% ipython --no-banner

In [1]: import numpy as np

In [2]: np.set_printoptions(suppress=True, linewidth=140)

In [3]: X = np.load("a.npy")

In [4]: X
Out[4]: 
array([[3., 1., 1., 1., 1., 1., 1.],
       [1., 3., 1., 1., 1., 1., 1.],
       [1., 1., 3., 1., 1., 1., 1.],
       [1., 1., 1., 3., 1., 1., 1.],
       [1., 1., 1., 1., 3., 1., 1.],
       [1., 1., 1., 1., 1., 3., 1.],
       [1., 1., 1., 1., 1., 1., 3.]])

In [5]: # equal to its transpose

In [6]: x0 = np.ones(7)

In [7]: for _ in range(4):
   ...:     x0 = X @ x0
   ...:     x0 /= np.linalg.norm(x0)
   ...:     print(round(x0 @ X @ x0, 1))
   ...: 
9.0
9.0
9.0
9.0

In [8]: np.round(np.linalg.eigvalsh(X)[-1], 1)
Out[8]: np.float64(9.0)

In [9]: rng = np.random.default_rng(507)

In [10]: idx = rng.permutation(7)

In [11]: idx
Out[11]: array([2, 5, 1, 6, 4, 3, 0])

In [12]: other = X[idx][:, idx]

In [13]: np.diag(other)
Out[13]: array([3., 3., 3., 3., 3., 3., 3.])

In [14]: other
Out[14]: 
array([[3., 1., 1., 1., 1., 1., 1.],
       [1., 3., 1., 1., 1., 1., 1.],
       [1., 1., 3., 1., 1., 1., 1.],
       [1., 1., 1., 3., 1., 1., 1.],
       [1., 1., 1., 1., 3., 1., 1.],
       [1., 1., 1., 1., 1., 3., 1.],
       [1., 1., 1., 1., 1., 1., 3.]])

In [15]: np.round(np.sort(np.abs(np.linalg.eigvals(other))), 1)
Out[15]: array([2., 2., 2., 2., 2., 2., 9.])

In [16]: other = X[0, 0] * X[1:] - np.outer(X[1:, 0], X[0])

In [17]: other
Out[17]: 
array([[0., 8., 2., 2., 2., 2., 2.],
       [0., 2., 8., 2., 2., 2., 2.],
       [0., 2., 2., 8., 2., 2., 2.],
       [0., 2., 2., 2., 8., 2., 2.],
       [0., 2., 2., 2., 2., 8., 2.],
       [0., 2., 2., 2., 2., 2., 8.]])

In [18]: np.linalg.matrix_rank(other), np.linalg.matrix_rank(X)
Out[18]: (np.int64(6), np.int64(7))

In [19]: r0, g = X[3], X[2]

In [20]: r0 @ g
Out[20]: np.float64(11.0)

In [21]: r0 @ r0
Out[21]: np.float64(15.0)

In [22]: pr = (r0 @ g) / (r0 @ r0) * r0

In [23]: print(pr.round(1))
[0.7 0.7 0.7 2.2 0.7 0.7 0.7]

In [24]: np.linalg.matrix_rank(np.outer(r0, g))
Out[24]: np.int64(1)
